% ipython --no-banner

In [1]: import numpy as np

In [2]: import numpy.linalg as la

In [3]: np.set_printoptions(suppress=True, linewidth=140)

In [4]: mat = np.loadtxt("dump.csv", delimiter=",")

In [5]: print(mat)
[[-2. -1.  0.  1.  2.  3.  4.  5.  6.]
 [ 7.  8.  9. 10. 11. 12. 13. 14. 15.]
 [16. 17. 18. 19. 20. 21. 22. 23. 24.]
 [25. 26. 27. 28. 29. 30. 31. 32. 33.]
 [34. 35. 36. 37. 38. 39. 40. 41. 42.]
 [43. 44. 45. 46. 47. 48. 49. 50. 51.]
 [52. 53. 54. 55. 56. 57. 58. 59. 60.]
 [61. 62. 63. 64. 65. 66. 67. 68. 69.]
 [70. 71. 72. 73. 74. 75. 76. 77. 78.]]

In [6]: rng = np.random.default_rng(162)

In [7]: labels = rng.permutation(9)

In [8]: print(labels)
[3 1 2 7 5 8 0 4 6]

In [9]: M2 = mat[labels][:, labels]

In [10]: print(np.allclose(M2, mat))
False

In [11]: print(np.round(la.det(M2), 1), np.round(la.det(mat[labels]), 1))
-0.0 0.0

In [12]: print(np.round(np.sort(np.abs(la.eigvals(M2))), 1) + 0)
[  0.    0.    0.    0.    0.    0.    0.   13.7 355.7]

In [13]: print(la.matrix_rank(mat, rtol=0.1))
1

In [14]: print(la.cond(mat) > 100)
True

In [15]: print(np.argsort(-la.norm(mat, axis=0).round(6), kind="stable")[:3])
[8 7 6]

In [16]: print(np.round(la.norm(mat, 2) / la.norm(mat), 1))
1.0

In [17]: print([round(float(x), 1) for x in la.svd(mat, compute_uv=False)[:3]])
[401.4, 12.1, 0.0]

In [18]: vec = np.array([6, 7, 1, 4, 8, 9, 4, 8, 5])

In [19]: h1 = np.maximum(mat @ vec, 0)

In [20]: print(np.tanh(mat @ vec))
[1. 1. 1. 1. 1. 1. 1. 1. 1.]

In [21]: print(np.maximum(mat @ (3 * vec), 0))
[  342.  1746.  3150.  4554.  5958.  7362.  8766. 10170. 11574.]

In [22]: rk = la.matrix_rank(mat)

In [23]: print(rk)
2

In [24]: null = la.svd(mat)[2][rk:].T

In [25]: print([int(la.matrix_rank(np.delete(mat, i, axis=0))) for i in range(9)])
[2, 2, 2, 2, 2, 2, 2, 2, 2]

In [26]: print(np.round(null @ null.T, 1) + 0)
[[ 0.6 -0.3 -0.2 -0.2 -0.1  0.   0.   0.1  0.2]
 [-0.3  0.7 -0.2 -0.2 -0.1 -0.1  0.   0.   0.1]
 [-0.2 -0.2  0.8 -0.1 -0.1 -0.1  0.   0.   0. ]
 [-0.2 -0.2 -0.1  0.9 -0.1 -0.1 -0.1 -0.1  0. ]
 [-0.1 -0.1 -0.1 -0.1  0.9 -0.1 -0.1 -0.1 -0.1]
 [ 0.  -0.1 -0.1 -0.1 -0.1  0.9 -0.1 -0.2 -0.2]
 [ 0.   0.   0.  -0.1 -0.1 -0.1  0.8 -0.2 -0.2]
 [ 0.1  0.   0.  -0.1 -0.1 -0.2 -0.2  0.7 -0.3]
 [ 0.2  0.1  0.   0.  -0.1 -0.2 -0.2 -0.3  0.6]]

In [27]: print([int(la.matrix_rank(mat[:i])) for i in range(1, len(mat) + 1)])
[1, 2, 2, 2, 2, 2, 2, 2, 2]

In [28]: X = np.array([[5, 0, 0, 0, -1],
    ...:     [0, 0, 0, 0, 0],
    ...:     [0, 0, 0, 0, 0],
    ...:     [0, 0, -2, 0, 0],
    ...:     [4, 0, 0, 0, 2]])

In [29]: rk = la.matrix_rank(X)

In [30]: print(rk)
3

In [31]: null = la.svd(X)[2][rk:].T

In [32]: print(np.allclose(X @ null, 0))
True

In [33]: print(np.unique(X.round(6), axis=0).shape)
(4, 5)

In [34]: print(np.abs(np.diag(la.qr(X)[1])) > 1e-9)
[ True False  True False  True]

In [35]: U, sig, vt = la.svd(X)

In [36]: print(np.argmax(sig[:-1] / (sig[1:] + 1e-6)) + 1)
3

In [37]: M2 = U[:, :3] @ np.diag(sig[:3]) @ vt[:3]

In [38]: print(la.matrix_rank(X, rtol=0.05))
3

In [39]: print(np.round(la.norm(X - M2) / la.norm(X), 1))
0.0

In [40]: M = np.array([[10.6, 5.2, -10.1, 10.1],
    ...:     [-6.3, -2.5, 5.4, -5.9],
    ...:     [-4.2, -2.2, 3.8, -3.6],
    ...:     [-12.2, -6.1, 11.9, -12.2],
    ...:     [1.7, 1.0, -2.3, 2.1],
    ...:     [-4.6, -2.1, 3.7, -4.1],
    ...:     [1.8, 1.3, -2.0, 1.8]])

In [41]: print(M)
[[ 10.6   5.2 -10.1  10.1]
 [ -6.3  -2.5   5.4  -5.9]
 [ -4.2  -2.2   3.8  -3.6]
 [-12.2  -6.1  11.9 -12.2]
 [  1.7   1.   -2.3   2.1]
 [ -4.6  -2.1   3.7  -4.1]
 [  1.8   1.3  -2.    1.8]]

In [42]: print(la.cond(M) > 100)
True

In [43]: M2 = np.c_[M[:, :3] @ np.array([[-1, 0, -3], [1, -1, 2], [0, -2, -2]]), np.array([1, -1, 2, 3, 3, -3, 1])]

In [44]: print(M2.round(1))
[[ -5.4  15.   -1.2   1. ]
 [  3.8  -8.3   3.1  -1. ]
 [  2.   -5.4   0.6   2. ]
 [  6.1 -17.7   0.6   3. ]
 [ -0.7   3.6   1.5   3. ]
 [  2.5  -5.3   2.2  -3. ]
 [ -0.5   2.7   1.2   1. ]]

In [45]: print(np.round(la.lstsq(M, M2[:, 0])[0], 1) + 0)
[-1.  1.  0.  0.]

In [46]: print(la.matrix_rank(M2))
3

In [47]: print(la.matrix_rank(np.c_[M, M2]))
5

In [48]: M2 = M / la.norm(M, axis=1, keepdims=True)

In [49]: cov = M2 @ M2.T

In [50]: print((cov - 2 * np.eye(7)).round(6).argmax(axis=1))
[6 5 5 1 6 1 0]

In [51]: print(np.argwhere(np.triu(np.abs(cov) > 0.95, 1)))
[[0 1]
 [0 2]
 [0 3]
 [0 4]
 [0 5]
 [0 6]
 [1 2]
 [1 3]
 [1 4]
 [1 5]
 [1 6]
 [2 3]
 [2 4]
 [2 5]
 [2 6]
 [3 4]
 [3 5]
 [3 6]
 [4 5]
 [4 6]
 [5 6]]

In [52]: print((np.abs(cov) > 0.9).astype(int))
[[1 1 1 1 1 1 1]
 [1 1 1 1 1 1 1]
 [1 1 1 1 1 1 1]
 [1 1 1 1 1 1 1]
 [1 1 1 1 1 1 1]
 [1 1 1 1 1 1 1]
 [1 1 1 1 1 1 1]]

In [53]: vec = np.array([3, 2, -4, -1])

In [54]: rhs = M @ vec

In [55]: print(np.round(la.solve(M.T @ M, M.T @ rhs), 1))
[ 3.  2. -4. -1.]

In [56]: print(rhs.round(1))
[ 72.5 -39.6 -28.6 -84.2  14.2 -28.7  14.2]

In [57]: print(np.round(la.lstsq(M, rhs)[0], 1))
[ 3.  2. -4. -1.]

In [58]: rhs = rhs + 0.1 * rng.normal(size=7)

In [59]: print(rhs.round(1))
[ 72.7 -39.5 -28.7 -84.3  14.2 -28.7  14.2]

In [60]: beta, *_ = la.lstsq(M, rhs)

In [61]: print([round(float(la.norm(la.solve(M.T @ M + lam * np.eye(4), M.T @ rhs))), 2) for lam in (0, 1, 10, 100)])
[5.63, 3.99, 3.85, 3.55]

In [62]: print(beta.round())
[ 3.  2. -4. -1.]

In [63]: print(beta.round(1))
[ 3.   2.1 -4.1 -1.2]

In [64]: print(np.round(M.T @ (rhs - M @ beta), 1) + 0)
[0. 0. 0. 0.]

In [65]: M2 = mat[0, 0] * mat[1:] - np.outer(mat[1:, 0], mat[0])

In [66]: print(M2)
[[   0.   -9.  -18.  -27.  -36.  -45.  -54.  -63.  -72.]
 [   0.  -18.  -36.  -54.  -72.  -90. -108. -126. -144.]
 [   0.  -27.  -54.  -81. -108. -135. -162. -189. -216.]
 [   0.  -36.  -72. -108. -144. -180. -216. -252. -288.]
 [   0.  -45.  -90. -135. -180. -225. -270. -315. -360.]
 [   0.  -54. -108. -162. -216. -270. -324. -378. -432.]
 [   0.  -63. -126. -189. -252. -315. -378. -441. -504.]
 [   0.  -72. -144. -216. -288. -360. -432. -504. -576.]]

In [67]: print(la.matrix_rank(M2), la.matrix_rank(mat))
1 2

In [68]: data = np.load("arr.npy")

In [69]: print(data.round(1) + 0)
[[ -0.8 -77.3 -46.3  17.5 -43.6 -63.8  30.7 -50.8]
 [ -1.8 -67.8 -40.2  15.  -37.4 -54.6  26.5 -43.5]
 [ -2.8 -55.  -32.1  11.8 -29.4 -42.5  21.1 -33.8]
 [ -4.  -22.3 -11.6   3.8 -10.6 -13.4   8.8 -10.5]
 [ -3.   -9.8  -4.2   1.2  -4.6  -4.1   4.7  -3.1]
 [ -2.2  -5.9  -2.1   0.6  -2.8  -1.8   3.3  -1.2]
 [ -2.1  -5.4  -1.9   0.5  -2.6  -1.6   3.1  -1. ]
 [ -1.4  -3.1  -0.9   0.2  -1.6  -0.6   2.1  -0.3]
 [  0.6   1.    0.    0.    0.8  -0.1  -1.2  -0.2]
 [  1.    1.7  -0.1   0.1   1.4  -0.2  -2.3  -0.4]
 [  1.4   2.4  -0.3   0.1   2.3  -0.3  -3.6  -0.7]
 [  0.8  13.9  -1.9  -0.8  24.2   6.2 -32.2   1.1]
 [ -0.2  17.2  -1.5  -1.4  29.9   9.3 -38.9   2.8]
 [ -1.2  20.5  -0.9  -2.1  35.6  12.6 -45.6   4.7]]

In [70]: # looks like rank 3

In [71]: print([round(float(x), 1) for x in la.svd(data, compute_uv=False)[:3]])
[212.6, 68.0, 9.6]

In [72]: print(np.argsort(-la.norm(data, axis=0).round(6), kind="stable")[:3])
[1 5 4]

In [73]: M2 = data / np.sqrt((data ** 2).mean(axis=1, keepdims=True))

In [74]: print(M2[5].round(1))
[-0.8 -2.  -0.7  0.2 -1.  -0.6  1.1 -0.4]

In [75]: print(la.matrix_rank(data - data.mean(axis=1, keepdims=True)))
3

In [76]: U, sig, vt = la.svd(data)

In [77]: vecs = vt[:(sig > 1e-8).sum()]

In [78]: vec = data[9] + 5 * data[11] + rng.integers(2) * np.eye(8)[2]

In [79]: print(vec.round(1))
[   5.    71.2   -8.5   -3.8  122.2   30.7 -163.1    4.8]

In [80]: print(la.matrix_rank(np.vstack([data, vec])))
4

In [81]: rk = la.matrix_rank(data)

In [82]: print(rk)
3

In [83]: null = la.svd(data)[2][rk:].T

In [84]: print(null.shape)
(8, 5)

In [85]: print([int(la.matrix_rank(data[:, :j + 1])) for j in range(8)])
[1, 2, 3, 3, 3, 3, 3, 3]

In [86]: print(np.allclose(data @ null, 0))
True

In [87]: print([int(la.matrix_rank(data[:i])) for i in range(1, len(data) + 1)])
[1, 2, 3, 3, 3, 3, 3, 3, 3, 3, 3, 3, 3, 3]

In [88]: print([int(la.matrix_rank(np.delete(data, i, axis=0))) for i in range(14)])
[3, 3, 3, 3, 3, 3, 3, 3, 3, 3, 3, 3, 3, 3]

In [89]: U, sig, vt = la.svd(data)

In [90]: print(np.argmax(sig[:-1] / (sig[1:] + 1e-6)) + 1)
3

In [91]: M2 = U[:, :3] @ np.diag(sig[:3]) @ vt[:3]

In [92]: print(la.matrix_rank(data, rtol=0.05))
2

In [93]: cent = np.array([[-2, -2, -3, 1], [0, 3, -1, 1], [3, 2, 1, 3], [-2, 0, 1, -2]])

In [94]: feats = (rng.random((15, 4)) < 0.25) @ cent

In [95]: print(feats)
[[ 0  0  0  0]
 [ 3  5  0  4]
 [ 3  2  1  3]
 [ 0  0  0  0]
 [ 0  0  0  0]
 [ 3  2  1  3]
 [ 0  0  0  0]
 [ 0  3 -1  1]
 [-2  0  1 -2]
 [ 3  5  0  4]
 [ 0  0  0  0]
 [ 0  0  0  0]
 [ 0  0  0  0]
 [ 3  5  0  4]
 [ 0  0  0  0]]

In [96]: # row 3 repeats row 0

In [97]: print([round(float(x), 1) for x in la.svd(feats, compute_uv=False)[:3]])
[14.2, 3.5, 1.8]

In [98]: print(la.cond(feats) > 100)
True

In [99]: print(la.matrix_rank(feats, rtol=0.1))
3

In [100]: J = np.loadtxt("case18.csv", delimiter=",")

In [101]: print(J)
[[ 0.  0. -2.]
 [ 0.  0. -2.]
 [-2. -2.  0.]]

In [102]: # rows 0 and 1 are equal

In [103]: M2 = np.array([[1, 0],
     ...:     [-1, -2],
     ...:     [0, -1],
     ...:     [1, -3],
     ...:     [-2, 2],
     ...:     [2, 3],
     ...:     [0, 0],
     ...:     [-2, -1]])

In [104]: print(la.matrix_rank(data @ M2))
2

In [105]: print(np.vstack([data, M2.T]).shape)
(16, 8)

In [106]: print(la.matrix_rank(np.vstack([data, M2.T])))
5

In [107]: print(np.round(np.einsum("ij,ij->i", data, data), 1))
[17909.  13410.4  8463.6  1139.6   193.9    68.6    57.1    19.5     3.3    11.3    27.1  1855.8  2802.7  3952.5]

In [108]: print(np.round(np.einsum("ij->j", data), 1))
[ -15.7 -189.9 -143.8   46.7  -38.5 -154.9  -23.5 -137. ]

In [109]: print(np.allclose(J[:-1].T @ la.lstsq(J[:-1].T, J[-1])[0], J[-1]))
False

In [110]: print(round(float(np.trace(la.pinv(J) @ J)), 1))
2.0

In [111]: vals, vecs = la.eigh(J)

In [112]: vec = np.array([0, -3, 1])

In [113]: print(np.round(vecs * np.abs(vals) @ vecs.T, 1) + 0)
[[1.4 1.4 0. ]
 [1.4 1.4 0. ]
 [0.  0.  2.8]]

In [114]: print(np.round(vecs * np.maximum(vals, 0) @ vecs.T, 1))
[[ 0.7  0.7 -1. ]
 [ 0.7  0.7 -1. ]
 [-1.  -1.   1.4]]

In [115]: arr = np.tril(np.array([[2, 2, -1], [-3, 0, 1], [3, 3, -1]]), -1) + np.eye(3, dtype=int)

In [116]: print(arr)
[[ 1  0  0]
 [-3  1  0]
 [ 3  3  1]]

In [117]: vec = np.array([3, 1, 6])

In [118]: rhs = arr @ vec

In [119]: beta, lr = np.zeros(3), 1 / la.norm(arr, 2) ** 2

In [120]: for i in range(6):
     ...:     beta -= lr * arr.T @ (arr @ beta - rhs)
     ...:     if i % 2 == 0: print(i, round(la.norm(arr @ beta - rhs), 1))
     ...: 
0 1.0
2 0.6
4 0.5

In [121]: print(round(float(la.cond(arr)), 1))
61.2
